In [1]: import numpy as np

In [2]: from numpy import linalg as LA

In [3]: np.set_printoptions(precision=1, suppress=True, linewidth=140, floatmode="fixed")

In [4]: K = np.loadtxt("block4.csv", delimiter=",")

In [5]: K
Out[5]: 
array([[-2.0,  0.0,  0.0,  0.0,  0.0,  0.0,  0.0,  0.0,  0.0,  0.0,  0.0,  0.0,  0.0,  0.0,  0.0],
       [ 0.0,  5.0, -8.0,  5.0,  9.0, -4.0,  4.0, -5.0, -6.0,  5.0,  4.0, -2.0, -7.0, -2.0,  0.0],
       [ 0.0, -7.0,  3.0, -5.0,  9.0, -3.0, -5.0, -4.0,  3.0,  1.0,  2.0, -4.0,  3.0,  4.0, -8.0],
       [ 0.0,  6.0,  4.0, -4.0,  7.0,  2.0, -7.0, -7.0,  5.0,  6.0,  1.0, -4.0,  8.0,  2.0,  9.0],
       [ 0.0,  3.0, -6.0,  0.0,  3.0, -4.0,  5.0,  7.0,  9.0, -6.0, -5.0,  9.0, -2.0, -1.0, -7.0],
       [ 0.0, -2.0, -5.0, -6.0, -3.0, -4.0,  1.0, -1.0,  2.0, -6.0,  2.0,  5.0, -6.0, -8.0,  7.0],
       [ 0.0, -1.0,  1.0, -6.0,  0.0, -2.0,  6.0,  5.0, -5.0,  5.0, -3.0, -7.0, -4.0,  8.0, -8.0],
       [ 0.0, -5.0, -3.0, -6.0,  0.0,  1.0,  3.0, -4.0, -5.0, -1.0,  7.0, -3.0, -6.0, -7.0, -2.0],
       [ 0.0, -3.0, -1.0, -5.0, -2.0,  5.0,  9.0,  4.0,  7.0,  6.0,  2.0,  0.0,  2.0,  8.0, -4.0],
       [ 0.0, -5.0, -3.0, -6.0,  7.0, -5.0,  0.0, -2.0, -8.0,  1.0,  0.0,  3.0,  8.0,  8.0,  3.0],
       [ 0.0, -5.0,  3.0, -6.0,  6.0,  2.0, -3.0,  9.0,  0.0, -2.0, -9.0, -8.0, -9.0, -4.0, -5.0],
       [ 0.0, -1.0,  8.0, -8.0,  9.0,  0.0, -9.0,  6.0, -9.0,  8.0, -7.0, -8.0, -2.0, -9.0,  2.0],
       [ 0.0,  2.0, -1.0, -5.0, -5.0, -8.0,  1.0,  9.0,  0.0,  3.0,  0.0, -8.0,  7.0, -7.0, -6.0],
       [ 0.0,  9.0, -1.0,  4.0,  0.0,  6.0, -8.0, -1.0,  2.0, -1.0,  2.0, -8.0, -8.0, -2.0,  2.0],
       [ 0.0,  8.0, -4.0,  9.0, -4.0,  6.0, -7.0,  0.0,  5.0, -4.0,  4.0, -2.0, -3.0,  4.0, -5.0]])

In [6]: gram = K.T @ K

In [7]: np.diag(gram)
Out[7]: array([  4.0, 358.0, 261.0, 457.0, 440.0, 256.0, 446.0, 400.0, 428.0, 291.0, 262.0, 469.0, 489.0, 496.0, 430.0])

In [8]: LA.matrix_rank(gram)
Out[8]: np.int64(15)

In [9]: LA.eigvalsh(gram)[::-1]
Out[9]: array([1263.5,  932.3,  836.0,  648.9,  489.0,  361.6,  304.5,  255.6,  212.5,  100.6,   44.2,   21.4,   12.5,    4.0,    0.3])
